In [1]: import numpy as np

In [2]: import numpy.linalg as la

In [3]: np.set_printoptions(precision=2, suppress=True, linewidth=200, legacy="1.25")

In [4]: W0 = np.load("layer15.npy")

In [5]: print(W0)
[[0.44 0.22 0.11 0.22]
 [0.38 0.5  0.   0.12]
 [0.4  0.   0.6  0.  ]
 [0.27 0.18 0.27 0.27]]

In [6]: x0 = np.array([5, 4, 3, 5])

In [7]: y = W0 @ x0

In [8]: y
Out[8]: array([4.56, 4.5 , 3.8 , 4.27])

In [9]: la.solve(W0, y)
Out[9]: array([5., 4., 3., 5.])

In [10]: la.solve(W0.T, W0[0])
Out[10]: array([1., 0., 0., 0.])

In [11]: la.solve(W0, y + W0[:, 3])
Out[11]: array([5., 4., 3., 6.])

In [12]: u = np.array([-1, 6, 3])

In [13]: np.polyval(u, W0[1])
Out[13]: array([5.11, 5.75, 3.  , 3.73])

In [14]: np.cross(W0[1, :3], W0[3, :3])
Out[14]: array([ 0.14, -0.1 , -0.07])

In [15]: np.correlate(W0[1], W0[3], "full")
Out[15]: array([0.1 , 0.24, 0.2 , 0.23, 0.17, 0.02, 0.03])

In [16]: other = np.array([[1, -2, -2], [1, -2, -3], [-1, -1, 3], [2, 1, 3]])

In [17]: la.matrix_rank(np.vstack([W0, other.T]))
Out[17]: 4

In [18]: other.T @ W0.T
Out[18]: 
array([[ 1.  ,  1.12, -0.2 ,  0.73],
       [-1.22, -1.62, -1.4 , -0.91],
       [-0.56, -1.88,  1.  ,  0.55]])

In [19]: print(np.einsum("ij,ij->i", W0, W0))
[0.31 0.41 0.52 0.26]

In [20]: print(np.einsum("ik,kj->ji", W0, other))
[[ 1.    1.12 -0.2   0.73]
 [-1.22 -1.62 -1.4  -0.91]
 [-0.56 -1.88  1.    0.55]]

In [21]: la.matrix_power(W0, 2)
Out[21]: 
array([[0.39, 0.25, 0.18, 0.19],
       [0.39, 0.36, 0.08, 0.18],
       [0.42, 0.09, 0.4 , 0.09],
       [0.37, 0.2 , 0.27, 0.16]])

In [22]: W0 @ np.ones(4)
Out[22]: array([1., 1., 1., 1.])

In [23]: pr = np.eye(4)[2]

In [24]: for _ in range(5):
    ...:     pr = pr @ W0
    ...:     print(pr.round(2))
    ...: 
[0.4 0.  0.6 0. ]
[0.42 0.09 0.4  0.09]
[0.41 0.15 0.31 0.13]
[0.4  0.19 0.27 0.14]
[0.39 0.21 0.24 0.15]

In [25]: other = W0 / np.sqrt((W0 ** 2).mean(axis=1, keepdims=True))

In [26]: print(la.matrix_rank(W0 - W0.mean(axis=1, keepdims=True)))
3

In [27]: W0 - W0.mean(axis=1, keepdims=True)
Out[27]: 
array([[ 0.19, -0.03, -0.14, -0.03],
       [ 0.12,  0.25, -0.25, -0.12],
       [ 0.15, -0.25,  0.35, -0.25],
       [ 0.02, -0.07,  0.02,  0.02]])

In [28]: la.norm(other, axis=1)
Out[28]: array([2., 2., 2., 2.])

In [29]: arr = np.array([[0, 0], [2, 2], [2, 1], [-1, -1]])

In [30]: arr[2] = arr[3]

In [31]: arr
Out[31]: 
array([[ 0,  0],
       [ 2,  2],
       [-1, -1],
       [-1, -1]])

In [32]: rk = la.matrix_rank(arr)

In [33]: rk
Out[33]: 1

In [34]: null = la.svd(arr)[2][rk:].T

In [35]: null.shape
Out[35]: (2, 1)

In [36]: np.round(arr @ null, 2) + 0
Out[36]: 
array([[0.],
       [0.],
       [0.],
       [0.]])

In [37]: print(null @ null.T)
[[ 0.5 -0.5]
 [-0.5  0.5]]

In [38]: [int(la.matrix_rank(arr[:, :j + 1])) for j in range(2)]
Out[38]: [1, 1]

In [39]: U, sigma, VT = la.svd(arr)

In [40]: vecs = VT[:(sigma > 1e-8).sum()]

In [41]: rng = np.random.default_rng(38416)

In [42]: x0 = arr[1] + -1 * arr[2] + rng.integers(2) * np.eye(2)[0]

In [43]: print(x0)
[3. 3.]

In [44]: print(round(float(la.norm(x0 - vecs.T @ vecs @ x0)), 2))
0.0

In [45]: np.allclose(vecs.T @ vecs @ x0, x0)
Out[45]: True
